In [1]: import numpy as np

In [2]: import numpy.linalg as la

In [3]: np.set_printoptions(precision=2, suppress=True, linewidth=200)

In [4]: arr = np.array([[-1, -3, 0, 0], [-1, 1, 0, 0], [0, 0, -1, -3], [0, 0, -1, 1]])

In [5]: print(arr)
[[-1 -3  0  0]
 [-1  1  0  0]
 [ 0  0 -1 -3]
 [ 0  0 -1  1]]

In [6]: hat = np.triu(np.array([[1, -2, -1, 2], [-1, -2, 2, 0], [0, -1, 0, -2], [0, 1, -1, 0]]), 1) + np.eye(4)

In [7]: out = hat @ arr @ la.inv(hat)

In [8]: print(la.matrix_rank(out))
4

In [9]: print(round(float(la.det(out)), 2))
16.0

In [10]: print(out)
[[ 1. -3.  6. 15.]
 [-1. -1. -1. -6.]
 [ 0.  0.  1. -3.]
 [ 0.  0. -1. -1.]]

In [11]: print(np.flatnonzero(la.matrix_power((arr != 0) + (arr.T != 0) + np.eye(4), 4)[1]))
[0 1]

In [12]: print(np.sort(la.eigvals(arr).real))
[-2. -2.  2.  2.]

In [13]: print(np.round(la.det(arr), 2))
16.0

In [14]: W0 = np.load("out13.npy")

In [15]: print(W0)
[[ 0.99  5.11  4.86  3.04]
 [-0.16 -0.19 -0.02  0.03]
 [ 1.79 10.04 10.01  5.95]]

In [16]: out = W0 / la.norm(W0, axis=1)
---------------------------------------------------------------------------
ValueError                                Traceback (most recent call last)
Cell In[16], line 1
----> 1 out = W0 / la.norm(W0, axis=1)

ValueError: operands could not be broadcast together with shapes (3,4) (3,) 

In [17]: out = W0 / la.norm(W0, axis=1, keepdims=True)

In [18]: G = out @ out.T

In [19]: print(la.norm(out, axis=1))
[1. 1. 1.]

In [20]: print(G)
[[ 1.   -0.58  1.  ]
 [-0.58  1.   -0.57]
 [ 1.   -0.57  1.  ]]

In [21]: print((np.abs(G) > 0.9).astype(int))
[[1 0 1]
 [0 1 0]
 [1 0 1]]

In [22]: print((G - 2 * np.eye(3)).round(6).argmax(axis=1))
[2 2 0]

In [23]: print(G[2])
[ 1.   -0.57  1.  ]

In [24]: print([round(float(x), 2) for x in la.svd(W0, compute_uv=False)[:3]])
[17.31, 0.25, 0.12]

In [25]: A = np.load("run6.npy")

In [26]: print(A)
[[-6  5 -6  5]
 [ 0  1  0  1]
 [-6  5 -6  5]
 [ 0  1  0  1]]

In [27]: # rows 0 and 2 are equal

In [28]: out = A / la.norm(A, axis=1, keepdims=True)

In [29]: G = out @ out.T

In [30]: print(np.round(np.degrees(np.arccos(np.clip(G[2, 1], -1, 1))), 2))
50.19

In [31]: print(G[2])
[1.   0.64 1.   0.64]

In [32]: W1 = np.array([[-3, 4, -4, -3, 3, 4],
    ...:     [-1, -3, 1, 2, 0, -4],
    ...:     [0, -3, 4, 2, 5, -3],
    ...:     [-3, 1, 1, 4, -4, 1]])

In [33]: coef = np.array([-2, 1, -2, -2, 0, -3])

In [34]: hid = np.maximum(A @ W1 + coef, 0)

In [35]: print(hid)
[[ 0  0  8 34  0  0]
 [ 0  0  0  4  0  0]
 [ 0  0  8 34  0  0]
 [ 0  0  0  4  0  0]]

In [36]: print((hid > 0).astype(int))
[[0 0 1 1 0 0]
 [0 0 0 1 0 0]
 [0 0 1 1 0 0]
 [0 0 0 1 0 0]]

In [37]: print(la.matrix_rank(hid))
2

In [38]: print((hid > 0).mean(axis=0))
[0.  0.  0.5 1.  0.  0. ]

In [39]: Z = np.array([[4, 4, 3], [4, 9, 9], [3, 0, 4], [9, 8, 4], [4, 9, 4], [7, 1, 2]])

In [40]: print(hid @ Z)
[[330 272 168]
 [ 36  32  16]
 [330 272 168]
 [ 36  32  16]]

In [41]: print(W1 @ Z)
[[  5  31  19]
 [-23 -19 -26]
 [ 17  31  11]
 [ 22  -6   6]]

In [42]: print((hid @ Z).round(6).argmax(axis=1))
[0 0 0 0]

In [43]: left, s, vt = la.svd(A)

In [44]: print(s.round(2) + 0)
[15.67  1.53  0.    0.  ]

In [45]: print(np.argmax(s[:-1] / (s[1:] + 1e-6)) + 1)
2

In [46]: out = left[:, :2] @ np.diag(s[:2]) @ vt[:2]

In [47]: print(la.matrix_rank(A, rtol=0.05))
2

In [48]: left, s, vt = la.svd(A)

In [49]: V = vt[:(s > 1e-8).sum()]

In [50]: rng = np.random.default_rng(43232)

In [51]: vec = A[1] + 4 * A[2] + rng.integers(2) * np.eye(4)[3]

In [52]: print(vec)
[-24.  21. -24.  22.]

In [53]: print(np.diag(V.T @ V))
[0.5 0.5 0.5 0.5]

In [54]: print(np.unique(A.round(6), axis=0).shape)
(2, 4)

In [55]: print(np.round(A @ la.pinv(A) @ A, 2) + 0)
[[-6.  5. -6.  5.]
 [ 0.  1.  0.  1.]
 [-6.  5. -6.  5.]
 [ 0.  1.  0.  1.]]

In [56]: try:
    ...:     la.inv(A)
    ...: except la.LinAlgError as e:
    ...:     print("failed:", e)
    ...: 
failed: Singular matrix

In [57]: print(la.lstsq(A[:-1].T, A[-1])[2])
2

In [58]: mat = np.load("case1.npy")

In [59]: print(mat)
[[ 1.55 -0.05  0.28  0.41  0.99]
 [-0.05 -1.01  0.01  0.11  0.  ]
 [ 0.28  0.01 -0.98 -0.07  0.09]
 [ 0.41  0.11 -0.07 -1.92  0.02]
 [ 0.99  0.    0.09  0.02 -0.64]]

In [60]: evals, V = la.eigh(mat)

In [61]: vec = np.array([7, 2, 8, 3, 1])

In [62]: print(round(vec @ mat @ vec, 2))
52.15

In [63]: print(np.round(V * np.maximum(evals, 0) @ V.T, 2) + 0)
[[ 1.71 -0.02  0.18  0.18  0.65]
 [-0.02  0.    0.    0.   -0.01]
 [ 0.18  0.    0.02  0.02  0.07]
 [ 0.18  0.    0.02  0.02  0.07]
 [ 0.65 -0.01  0.07  0.07  0.25]]

In [64]: print((np.sign(V[:, -1].round(6)) == np.sign(V[0, -1].round(6))).astype(int))
[1 0 1 1 1]

In [65]: print(np.round(vec @ mat @ vec / (vec @ vec), 2), round(float(evals[0]), 2), round(evals[-1], 2))
0.41 -2.0 2.0

In [66]: evals, V = la.eigh(mat)

In [67]: print(np.round(V @ np.diag(evals) @ V.T, 2) + 0)
[[ 1.55 -0.05  0.28  0.41  0.99]
 [-0.05 -1.01  0.01  0.11  0.  ]
 [ 0.28  0.01 -0.98 -0.07  0.09]
 [ 0.41  0.11 -0.07 -1.92  0.02]
 [ 0.99  0.    0.09  0.02 -0.64]]

In [68]: print((evals > 1e-8).sum(), (evals < -1e-8).sum())
1 4

In [69]: print(np.round(V.T @ V, 2) + 0)
[[1. 0. 0. 0. 0.]
 [0. 1. 0. 0. 0.]
 [0. 0. 1. 0. 0.]
 [0. 0. 0. 1. 0.]
 [0. 0. 0. 0. 1.]]

In [70]: print(la.eigvalsh(mat @ mat))
[0.99 0.99 1.01 3.99 4.  ]

In [71]: print([round(float(la.det(mat[:i, :i])), 2) + 0 for i in range(1, 6)])
[1.55, -1.57, 1.62, -3.22, 3.99]

In [72]: print(np.all(la.eigvalsh(mat) > 0))
False

In [73]: print(round(float(la.norm(mat, "nuc")), 2))
7.0

In [74]: print(np.round(la.norm(mat[1], 1), 2), round(float(la.norm(mat[1], np.inf)), 2))
1.18 1.01

In [75]: print(round(la.norm(mat) ** 2 / la.norm(mat, 2) ** 2, 2))
2.75

In [76]: K = np.load("m.npy")

In [77]: print(K)
[[ 0  0 12]
 [ 0  0 16]
 [ 0  0 16]
 [ 0  0 12]
 [ 3 10  0]
 [ 3 10  0]
 [ 0  0 12]
 [ 0  0 12]
 [ 3 10  0]
 [ 6 17  0]
 [ 6 17  0]
 [ 6 17  0]
 [ 0  0  4]
 [ 6 17  0]
 [ 9 24  0]
 [15 38  0]
 [ 0  0 20]
 [ 0  0  4]
 [12 31  0]
 [12 31  0]
 [ 0  0  8]
 [ 0  0  8]
 [12 31  0]
 [15 38  0]
 [ 0  0 16]
 [ 0  3  0]]

In [78]: left, s, vt = la.svd(K)

In [79]: print(np.argmax(s[:-1] / (s[1:] + 1e-6)) + 1)
2

In [80]: print(s)
[94.56 43.63  2.06]

In [81]: out = left[:, :2] @ np.diag(s[:2]) @ vt[:2]

In [82]: print(out.round(2) + 0)
[[ 0.    0.   12.  ]
 [ 0.    0.   16.  ]
 [ 0.    0.   16.  ]
 [ 0.    0.   12.  ]
 [ 3.7   9.73  0.  ]
 [ 3.7   9.73  0.  ]
 [ 0.    0.   12.  ]
 [ 0.    0.   12.  ]
 [ 3.7   9.73  0.  ]
 [ 6.41 16.84  0.  ]
 [ 6.41 16.84  0.  ]
 [ 6.41 16.84  0.  ]
 [ 0.    0.    4.  ]
 [ 6.41 16.84  0.  ]
 [ 9.11 23.96  0.  ]
 [14.52 38.18  0.  ]
 [ 0.    0.   20.  ]
 [ 0.    0.    4.  ]
 [11.82 31.07  0.  ]
 [11.82 31.07  0.  ]
 [ 0.    0.    8.  ]
 [ 0.    0.    8.  ]
 [11.82 31.07  0.  ]
 [14.52 38.18  0.  ]
 [ 0.    0.   16.  ]
 [ 1.    2.62  0.  ]]

In [83]: print(round(np.abs(K - out).max(), 2))
1.0

In [84]: print(round(la.norm(K - out, 2), 2), np.round(s[2], 2))
2.06 2.06

In [85]: print(la.matrix_rank(K, rtol=0.05))
2

In [86]: print(round(la.norm(K - out) / la.norm(K), 2))
0.02

In [87]: print([round(float(x), 2) for x in la.svd(K, compute_uv=False)[:3]])
[94.56, 43.63, 2.06]

In [88]: print(la.cond(K) > 100)
False

In [89]: print(round(la.norm(K, 2) / la.norm(K), 2))
0.91

In [90]: feats = np.load("x.npy")

In [91]: print(feats)
[[ 0  0  0  0]
 [-2 -2  0 18]
 [-3 -3  0 27]
 [-1 -1  0  9]
 [ 0  0  0  0]]

In [92]: # column 3 is much longer than the rest

In [93]: print(np.argsort(-la.norm(feats, axis=0).round(6), kind="stable")[:3])
[3 0 1]

In [94]: print(la.matrix_rank(feats, rtol=0.1))
1

In [95]: print([round(float(x), 2) for x in la.svd(feats, compute_uv=False)[:3]])
[34.09, 0.0, 0.0]

In [96]: rk = la.matrix_rank(feats)

In [97]: print(rk)
1

In [98]: ns = la.svd(feats)[2][rk:].T

In [99]: print(la.matrix_rank(feats.T @ feats), la.matrix_rank(feats @ feats.T))
1 1

In [100]: print(np.allclose(feats @ ns, 0))
True
